>>> import numpy as np
>>> from numpy import linalg as LA
>>> np.set_printoptions(precision=2, suppress=True, linewidth=200, sign=" ")
>>> W0 = np.load("mat.npy")
>>> print(W0)
[[ 1  2 -2  1  1]
 [ 1  1  2 -2  1]
 [ 1  1  1  2 -2]
 [-2  1  1  1  2]
 [ 2 -2  1  1  1]]
>>> def softmax(z):
...     e = np.exp(z - z.max(axis=-1, keepdims=True))
...     return e / e.sum(axis=-1, keepdims=True)
... 
>>> print(softmax(W0).sum(axis=1))
[ 1.  1.  1.  1.  1.]
>>> scores = W0 @ W0.T / np.sqrt(5)
>>> print(softmax(scores).round(6).argmax(axis=1))
[ 0  1  2  3  4]
>>> m1 = np.load("block19.npy")
>>> print(m1)
[[  3   0   5   4   0   2   4   4   3   4]
 [  0   7   0   5   4   5   0   0   3   1]
 [  2   2   4   4   3   2   4   5   1   1]
 [  1   1   5  12   2   4   5   2   4   4]
 [  1   0   0   5  17   3   2   4   4   3]
 [  5   1   5   4   5   3   1   0   4   0]
 [  1   2   5   3   5   1  17   2   5   1]
 [  2   5   1   5   4   2   3   1   2   5]
 [  5   0   4   3   3   5   3   0  14   0]
 [  3   5   0   4   3   4   5   4   2   5]]
>>> W1 = np.array([[-2, 1],
...     [1, 2],
...     [0, -2],
...     [-1, -1],
...     [1, 1],
...     [0, 2],
...     [1, 1],
...     [2, -2],
...     [-2, 2],
...     [-1, 0]])
>>> c = np.array([2, 0])
>>> hid = np.maximum(m1 @ W1 + c, 0)
>>> print((hid > 0).astype(int))
[[ 0  0]
 [ 1  1]
 [ 1  0]
 [ 0  0]
 [ 1  1]
 [ 0  1]
 [ 1  1]
 [ 0  1]
 [ 0  1]
 [ 1  1]]
>>> basis = np.array([[-2, -2, 2], [2, 1, -2]])
>>> print(hid @ basis)
[[  0   0   0]
 [ 56  27 -56]
 [-20 -20  20]
 [  0   0   0]
 [ 20  -1 -20]
 [ 26  13 -26]
 [ 16  -6 -16]
 [ 36  18 -36]
 [ 76  38 -76]
 [ 34  13 -34]]
>>> print(W1 @ basis)
[[ 6  5 -6]
 [ 2  0 -2]
 [-4 -2  4]
 [ 0  1  0]
 [ 0 -1  0]
 [ 4  2 -4]
 [ 0 -1  0]
 [-8 -6  8]
 [ 8  6 -8]
 [ 2  2 -2]]
>>> rng = np.random.default_rng(71305)
>>> labels = rng.permutation(10)
>>> M2 = m1[:, labels] * rng.choice([-1, 1], 10)
>>> print(M2)
[[ -4   0  -5   2  -4   3   0   4  -3  -4]
 [  0  -7   0   5  -1   0  -4   5  -3   0]
 [ -4  -2  -4   2  -1   2  -3   4  -1  -5]
 [ -5  -1  -5   4  -4   1  -2  12  -4  -2]
 [ -2   0   0   3  -3   1 -17   5  -4  -4]
 [ -1  -1  -5   3   0   5  -5   4  -4   0]
 [-17  -2  -5   1  -1   1  -5   3  -5  -2]
 [ -3  -5  -1   2  -5   2  -4   5  -2  -1]
 [ -3   0  -4   5   0   5  -3   3 -14   0]
 [ -5  -5   0   4  -5   3  -3   4  -2  -4]]
>>> left, _, VT = LA.svd(m1.T @ M2)
>>> print(np.round(left @ VT, 2) + 0)
[[ 0.  0.  0.  0.  0.  1.  0.  0.  0.  0.]
 [ 0. -1.  0.  0.  0.  0.  0.  0.  0.  0.]
 [ 0.  0. -1.  0.  0.  0.  0.  0.  0.  0.]
 [ 0.  0.  0.  0.  0.  0.  0.  1.  0.  0.]
 [ 0.  0.  0.  0.  0.  0. -1.  0.  0.  0.]
 [ 0.  0.  0.  1.  0.  0.  0.  0.  0.  0.]
 [-1.  0.  0.  0.  0.  0.  0.  0.  0.  0.]
 [ 0.  0.  0.  0.  0.  0.  0.  0.  0. -1.]
 [ 0.  0.  0.  0.  0.  0.  0.  0. -1.  0.]
 [ 0.  0.  0.  0. -1.  0.  0.  0.  0.  0.]]
>>> print(labels)
[ 6  1  2  5  9  0  4  3  8  7]
>>> x = np.array([7, -5, -2, -7, 7, 1, -2, 4, 8, 0])
>>> print(np.sign((m1 @ x).round(6)))
[ 1 -1  1 -1  1  1  1 -1  1  1]
>>> print(m1 @ np.ones(10))
[ 29.  25.  28.  40.  39.  28.  42.  30.  37.  35.]
>>> print(m1 * x)
[[ 21   0 -10 -28   0   2  -8  16  24   0]
 [  0 -35   0 -35  28   5   0   0  24   0]
 [ 14 -10  -8 -28  21   2  -8  20   8   0]
 [  7  -5 -10 -84  14   4 -10   8  32   0]
 [  7   0   0 -35 119   3  -4  16  32   0]
 [ 35  -5 -10 -28  35   3  -2   0  32   0]
 [  7 -10 -10 -21  35   1 -34   8  40   0]
 [ 14 -25  -2 -35  28   2  -6   4  16   0]
 [ 35   0  -8 -21  21   5  -6   0 112   0]
 [ 21 -25   0 -28  21   4 -10  16  16   0]]
>>> print(np.einsum("ij,j->i", m1, x))
[ 17 -13  11 -44 138  60  16  -4 138  15]
